$ ipython --no-banner

In [1]: import numpy as np

In [2]: import numpy.linalg as la

In [3]: np.set_printoptions(precision=2, suppress=True, linewidth=160)

In [4]: E = np.loadtxt("layer12.csv", delimiter=",")

In [5]: E
Out[5]: 
array([[  0.3,   0.6,   0.5,  -0.5,   0. ],
       [ 28. ,  14. , -38. ,   2. ,   8. ],
       [ -0.4,   0.9,   0.7,   0.3,   0.4],
       [ -0.6,  -1. ,   1.4,   0.1,  -0.4],
       [ -1.5,  -0.7,   0.1,  -0.4,   0.4],
       [  0.8,  -0.6,   0.9,   0.7,   1.6],
       [  0.7,   1. ,  -1.3,  -0.9,   0.6],
       [ -0.1,  -1.1,  -1. ,  -0.3,   0.6],
       [  1.6,   0.6,   0.8,   0.6,   0.4],
       [ -1. ,  -0.4,   0.8,   2.1,   0.2],
       [ -0.4,  -0.3,   0. ,  -1.7,  -0.5],
       [  2.4,   1.4,   0.8,  -0.9,   0.8],
       [  0. ,  -0.7,  -1.2,  -1.2,  -0.4]])

In [6]: cen = (E - E.mean(axis=0)) / E.std(axis=0)

In [7]: np.argwhere(np.abs(cen) > 2)
Out[7]: 
array([[1, 0],
       [1, 1],
       [1, 2],
       [1, 4]])

In [8]: c = la.lstsq(np.delete(cen, 1, axis=1), cen[:, 1])[0]

In [9]: c.round(2) + 0
Out[9]: array([ 1.08,  0.04,  0.  , -0.06])

In [10]: np.round(1 - np.var(cen[:, 1] - np.delete(cen, 1, axis=1) @ c), 2)
Out[10]: np.float64(0.97)

In [11]: Y = np.c_[E[:, :3] @ np.array([[2, 2, 0], [0, 0, -2], [-2, -1, 0]]), np.array([-1, -2, 0, 0, 2, 0, -1, 1, 2, -1, -1, 1, -2])]

In [12]: Y
Out[12]: 
array([[ -0.4,   0.1,  -1.2,  -1. ],
       [132. ,  94. , -28. ,  -2. ],
       [ -2.2,  -1.5,  -1.8,   0. ],
       [ -4. ,  -2.6,   2. ,   0. ],
       [ -3.2,  -3.1,   1.4,   2. ],
       [ -0.2,   0.7,   1.2,   0. ],
       [  4. ,   2.7,  -2. ,  -1. ],
       [  1.8,   0.8,   2.2,   1. ],
       [  1.6,   2.4,  -1.2,   2. ],
       [ -3.6,  -2.8,   0.8,  -1. ],
       [ -0.8,  -0.8,   0.6,  -1. ],
       [  3.2,   4. ,  -2.8,   1. ],
       [  2.4,   1.2,   1.4,  -2. ]])

In [13]: np.round(la.norm(Y - E @ la.lstsq(E, Y)[0], axis=0), 2) + 0
Out[13]: array([0.  , 0.  , 0.  , 3.82])

In [14]: la.norm(la.qr(E)[0].T @ Y, axis=0) ** 2 / ((Y ** 2).sum(axis=0) + 1e-12)
Out[14]: array([1.  , 1.  , 1.  , 0.34])

In [15]: la.matrix_rank(Y)
Out[15]: np.int64(4)
